In [1]: import numpy as np

In [2]: import numpy.linalg as la

In [3]: np.set_printoptions(precision=2, suppress=True, linewidth=200)

In [4]: def tidy(a):
   ...:     return np.round(a, 2) + 0
   ...: 

In [5]: data = np.load("w.npy")

In [6]: tidy(data)
Out[6]: 
array([[ 0.5 ,  0.  ,  0.87],
       [ 0.  ,  1.  ,  0.  ],
       [-0.87,  0.  ,  0.5 ]])

In [7]: x = np.array([-1, -1, 2])

In [8]: tidy(la.norm(x)), tidy(la.norm(data @ x))
Out[8]: (np.float64(2.45), np.float64(2.45))

In [9]: tidy(np.sort(np.abs(np.degrees(np.angle(la.eigvals(data))))))
Out[9]: array([ 0., 60., 60.])

In [10]: tidy(la.inv(data))
Out[10]: 
array([[ 0.5 ,  0.  , -0.87],
       [ 0.  ,  1.  ,  0.  ],
       [ 0.87,  0.  ,  0.5 ]])

In [11]: data[:, 1] @ data[:, 2]
Out[11]: np.float64(0.0)

In [12]: tidy(data.T @ data)
Out[12]: 
array([[1., 0., 0.],
       [0., 1., 0.],
       [0., 0., 1.]])

In [13]: arr = np.load("run7.npy")

In [14]: arr
Out[14]: 
array([[ 2,  8, -5],
       [-8,  8,  2],
       [ 1,  7,  5]])

In [15]: O, R = la.qr(arr)

In [16]: O.shape, R.shape
Out[16]: ((3, 3), (3, 3))

In [17]: tidy(R)
Out[17]: 
array([[ -8.31,   4.94,   2.53],
       [  0.  , -12.35,   0.12],
       [  0.  ,   0.  ,   6.9 ]])

In [18]: tidy(O)
Out[18]: 
array([[-0.24, -0.74, -0.62],
       [ 0.96, -0.26, -0.06],
       [-0.12, -0.61,  0.78]])

In [19]: W0 = np.load("layer18.npy")

In [20]: tidy(W0)
Out[20]: 
array([[1.1 , 0.37, 0.39],
       [0.37, 0.12, 0.13],
       [0.39, 0.13, 1.78]])

In [21]: rk = la.matrix_rank(W0)

In [22]: rk
Out[22]: np.int64(2)

In [23]: N = la.svd(W0)[2][rk:].T

In [24]: la.matrix_rank(W0.T @ W0), la.matrix_rank(W0 @ W0.T)
Out[24]: (np.int64(2), np.int64(2))

In [25]: np.allclose(W0 @ N, 0)
Out[25]: True

In [26]: tidy(W0 @ N)
Out[26]: 
array([[0.],
       [0.],
       [0.]])

In [27]: N.shape
Out[27]: (3, 1)

In [28]: tidy(N @ N.T)
Out[28]: 
array([[ 0.1, -0.3,  0. ],
       [-0.3,  0.9,  0. ],
       [ 0. ,  0. ,  0. ]])

In [29]: def softmax(z):
    ...:     e = np.exp(z - z.max(axis=-1, keepdims=True))
    ...:     return e / e.sum(axis=-1, keepdims=True)
    ...: 

In [30]: tidy(softmax(W0[0] + 2))
Out[30]: array([0.51, 0.24, 0.25])

In [31]: tidy(softmax(W0[0]))
Out[31]: array([0.51, 0.24, 0.25])

In [32]: S = W0 @ W0.T / np.sqrt(3)

In [33]: tidy(softmax(S))
Out[33]: 
array([[0.42, 0.24, 0.35],
       [0.36, 0.3 , 0.34],
       [0.19, 0.12, 0.68]])
